% python3 -q
>>> import numpy as np
>>> import numpy.linalg as la
>>> np.set_printoptions(suppress=True, linewidth=200)
>>> arr = np.load("m.npy")
>>> arr
array([[-3.,  0.,  0.],
       [ 0., -2.,  1.],
       [ 0.,  3.,  0.]])
>>> w, V = la.eig(arr)
>>> np.round(np.sort(la.eigvals(la.inv(arr))), 2)
array([-0.33, -0.33,  1.  ])
>>> M = np.load("run15.npy")
>>> M
array([[ 0. , -0.9, -2.4],
       [ 0.3, -0.5, -1.3],
       [ 2.2, -1.1,  0.3],
       [-1.1, -0.5, -0.5]])
>>> B = np.array([[7, 9], [-9, -9], [7, -2]])
>>> la.matrix_rank(M @ B)
np.int64(2)
>>> np.round(np.einsum("ij,ij->i", M, M), 2)
array([6.57, 2.03, 6.14, 1.71])
>>> B = np.array([[3, 0], [0, 3]])
>>> basis = np.kron(B, M)
>>> basis.shape
(8, 6)
>>> round(float(la.norm(basis, 2)), 2), round(la.norm(B, 2) * la.norm(M, 2), 2)
(8.97, np.float64(8.97))
>>> basis.round(2)
array([[ 0. , -2.7, -7.2,  0. , -0. , -0. ],
       [ 0.9, -1.5, -3.9,  0. , -0. , -0. ],
       [ 6.6, -3.3,  0.9,  0. , -0. ,  0. ],
       [-3.3, -1.5, -1.5, -0. , -0. , -0. ],
       [ 0. , -0. , -0. ,  0. , -2.7, -7.2],
       [ 0. , -0. , -0. ,  0.9, -1.5, -3.9],
       [ 0. , -0. ,  0. ,  6.6, -3.3,  0.9],
       [-0. , -0. , -0. , -3.3, -1.5, -1.5]])
>>> E = np.loadtxt("out0.csv", delimiter=",")
>>> E
array([[ 0.,  0.,  2.],
       [ 0., -1.,  0.],
       [ 2.,  0.,  3.]])
>>> # symmetric
>>> rng = np.random.default_rng(35954)
>>> idx = rng.permutation(3)
>>> B = arr[:, idx] * rng.choice([-1, 1], 3)
>>> B
array([[ 0.,  3.,  0.],
       [-2., -0.,  1.],
       [ 3., -0.,  0.]])
>>> U, _, Vt = la.svd(arr.T @ B)
>>> idx
array([1, 0, 2])
>>> u, v = B[2], B[0]
>>> u @ v
np.float64(0.0)
>>> u @ u
np.float64(9.0)
>>> p = (u @ v) / (u @ u) * u
>>> p
array([ 0., -0.,  0.])
>>> np.outer(u, v)
array([[ 0.,  9.,  0.],
       [-0., -0., -0.],
       [ 0.,  0.,  0.]])
>>> v - p
array([0., 3., 0.])
>>> round(la.norm(u + v) ** 2 + la.norm(u - v) ** 2, 2)
np.float64(36.0)
>>> x0 = np.array([0, -1, 0])
>>> h1 = np.maximum(E @ x0, 0)
>>> E * (h1 > 1e-9)[:, None]
array([[ 0.,  0.,  0.],
       [ 0., -1.,  0.],
       [ 0.,  0.,  0.]])
>>> np.maximum(E @ (3 * x0), 0)
array([0., 3., 0.])
>>> Q, R = la.qr(M)
>>> np.allclose(R.T @ R, M.T @ M)
True
>>> round(float(np.trace(Q @ Q.T)), 2)
3.0
>>> R.round(2)
array([[-2.48,  0.82, -0.33],
       [ 0.  ,  1.36,  2.2 ],
       [ 0.  ,  0.  , -1.68]])
>>> np.round(Q @ R, 2)
array([[ 0. , -0.9, -2.4],
       [ 0.3, -0.5, -1.3],
       [ 2.2, -1.1,  0.3],
       [-1.1, -0.5, -0.5]])
>>> np.round(abs(R[0, 0]), 2), np.round(la.norm(M[:, 0]), 2)
(np.float64(2.48), np.float64(2.48))
>>> X = np.load("dump.npy")
>>> X
array([[-0.7, -0.9, -0.1],
       [-0.6, -0.8,  2.1],
       [-0.5, -0.2, -0.3],
       [ 0.2,  0.4,  1.6]])
>>> x0 = np.array([-5, 0, -6])
>>> y = X @ x0
>>> c, lr = np.zeros(3), 1 / la.norm(X, 2) ** 2
>>> for i in range(10):
...     c -= lr * X.T @ (X @ c - y)
...     if i % 2 == 0: print(i, round(la.norm(X @ c - y), 2))
... 
0 4.84
2 2.37
4 1.4
6 1.1
8 1.01
>>> round(la.cond(X), 2)
np.float64(9.59)
